% python3 -q
>>> import numpy as np
>>> np.set_printoptions(precision=3, suppress=True, linewidth=120, floatmode="fixed")
>>> def rnd(a):
...     return np.round(a, 3) + 0
... 
>>> J = np.load("x.npy")
>>> print(J)
[[ -1.000   3.000   5.000   3.000  -4.000   2.000   0.000   4.000   0.000   1.000]
 [  3.000   7.000  15.000   9.000 -12.000   6.000   0.000  12.000   0.000   3.000]
 [  5.000  15.000  23.000  15.000 -20.000  10.000   0.000  20.000   0.000   5.000]
 [  3.000   9.000  15.000   7.000 -12.000   6.000   0.000  12.000   0.000   3.000]
 [ -4.000 -12.000 -20.000 -12.000  14.000  -8.000   0.000 -16.000   0.000  -4.000]
 [  2.000   6.000  10.000   6.000  -8.000   2.000   0.000   8.000   0.000   2.000]
 [  0.000   0.000   0.000   0.000   0.000   0.000  -2.000   0.000   0.000   0.000]
 [  4.000  12.000  20.000  12.000 -16.000   8.000   0.000  14.000   0.000   4.000]
 [  0.000   0.000   0.000   0.000   0.000   0.000   0.000   0.000  -2.000   0.000]
 [  1.000   3.000   5.000   3.000  -4.000   2.000   0.000   4.000   0.000  -1.000]]
>>> # symmetric, so the eigenvalues are real
>>> rnd(np.linalg.norm(J[6], 1)), rnd(np.linalg.norm(J[6], np.inf))
(np.float64(2.0), np.float64(2.0))
>>> rnd(np.linalg.norm(J) ** 2 / np.linalg.norm(J, 2) ** 2)
np.float64(1.006)
>>> rnd(np.linalg.norm(J, 1)), rnd(np.linalg.norm(J, np.inf))
(np.float64(113.0), np.float64(113.0))
>>> (np.linalg.matrix_power((J != 0) + (J.T != 0) + np.eye(10), 10) > 0).astype(int)
array([[1, 1, 1, 1, 1, 1, 0, 1, 0, 1],
       [1, 1, 1, 1, 1, 1, 0, 1, 0, 1],
       [1, 1, 1, 1, 1, 1, 0, 1, 0, 1],
       [1, 1, 1, 1, 1, 1, 0, 1, 0, 1],
       [1, 1, 1, 1, 1, 1, 0, 1, 0, 1],
       [1, 1, 1, 1, 1, 1, 0, 1, 0, 1],
       [0, 0, 0, 0, 0, 0, 1, 0, 0, 0],
       [1, 1, 1, 1, 1, 1, 0, 1, 0, 1],
       [0, 0, 0, 0, 0, 0, 0, 0, 1, 0],
       [1, 1, 1, 1, 1, 1, 0, 1, 0, 1]])
>>> np.flatnonzero(np.linalg.matrix_power((J != 0) + (J.T != 0) + np.eye(10), 10)[9])
array([0, 1, 2, 3, 4, 5, 7, 9])
>>> rnd(np.linalg.det(J))
np.float64(-40448.0)
>>> J.reshape(-1, 2)
array([[ -1.000,   3.000],
       [  5.000,   3.000],
       [ -4.000,   2.000],
       [  0.000,   4.000],
       [  0.000,   1.000],
       [  3.000,   7.000],
       [ 15.000,   9.000],
       [-12.000,   6.000],
       [  0.000,  12.000],
       [  0.000,   3.000],
       [  5.000,  15.000],
       [ 23.000,  15.000],
       [-20.000,  10.000],
       [  0.000,  20.000],
       [  0.000,   5.000],
       [  3.000,   9.000],
       [ 15.000,   7.000],
       [-12.000,   6.000],
       [  0.000,  12.000],
       [  0.000,   3.000],
       [ -4.000, -12.000],
       [-20.000, -12.000],
       [ 14.000,  -8.000],
       [  0.000, -16.000],
       [  0.000,  -4.000],
       [  2.000,   6.000],
       [ 10.000,   6.000],
       [ -8.000,   2.000],
       [  0.000,   8.000],
       [  0.000,   2.000],
       [  0.000,   0.000],
       [  0.000,   0.000],
       [  0.000,   0.000],
       [ -2.000,   0.000],
       [  0.000,   0.000],
       [  4.000,  12.000],
       [ 20.000,  12.000],
       [-16.000,   8.000],
       [  0.000,  14.000],
       [  0.000,   4.000],
       [  0.000,   0.000],
       [  0.000,   0.000],
       [  0.000,   0.000],
       [  0.000,   0.000],
       [ -2.000,   0.000],
       [  1.000,   3.000],
       [  5.000,   3.000],
       [ -4.000,   2.000],
       [  0.000,   4.000],
       [  0.000,  -1.000]])
>>> J.ravel(order="F")
array([ -1.000,   3.000,   5.000,   3.000,  -4.000,   2.000,   0.000,   4.000,   0.000,   1.000,   3.000,   7.000,
        15.000,   9.000, -12.000,   6.000,   0.000,  12.000,   0.000,   3.000,   5.000,  15.000,  23.000,  15.000,
       -20.000,  10.000,   0.000,  20.000,   0.000,   5.000,   3.000,   9.000,  15.000,   7.000, -12.000,   6.000,
         0.000,  12.000,   0.000,   3.000,  -4.000, -12.000, -20.000, -12.000,  14.000,  -8.000,   0.000, -16.000,
         0.000,  -4.000,   2.000,   6.000,  10.000,   6.000,  -8.000,   2.000,   0.000,   8.000,   0.000,   2.000,
         0.000,   0.000,   0.000,   0.000,   0.000,   0.000,  -2.000,   0.000,   0.000,   0.000,   4.000,  12.000,
        20.000,  12.000, -16.000,   8.000,   0.000,  14.000,   0.000,   4.000,   0.000,   0.000,   0.000,   0.000,
         0.000,   0.000,   0.000,   0.000,  -2.000,   0.000,   1.000,   3.000,   5.000,   3.000,  -4.000,   2.000,
         0.000,   4.000,   0.000,  -1.000])
>>> t3 = J.reshape(10, 2, -1)
>>> t3.shape
(10, 2, 5)
>>> np.swapaxes(t3, 1, 2)[5]
array([[ 2.000,  2.000],
       [ 6.000,  0.000],
       [10.000,  8.000],
       [ 6.000,  0.000],
       [-8.000,  2.000]])
>>> print(np.einsum("ihd,ihd->ih", t3, t3))
[[  60.000   21.000]
 [ 508.000  189.000]
 [1404.000  525.000]
 [ 508.000  189.000]
 [ 900.000  336.000]
 [ 240.000   72.000]
 [   0.000    4.000]
 [ 960.000  276.000]
 [   0.000    4.000]
 [  60.000   21.000]]
>>> np.einsum("ihd,jhd->hij", t3, t3).shape
(2, 10, 10)
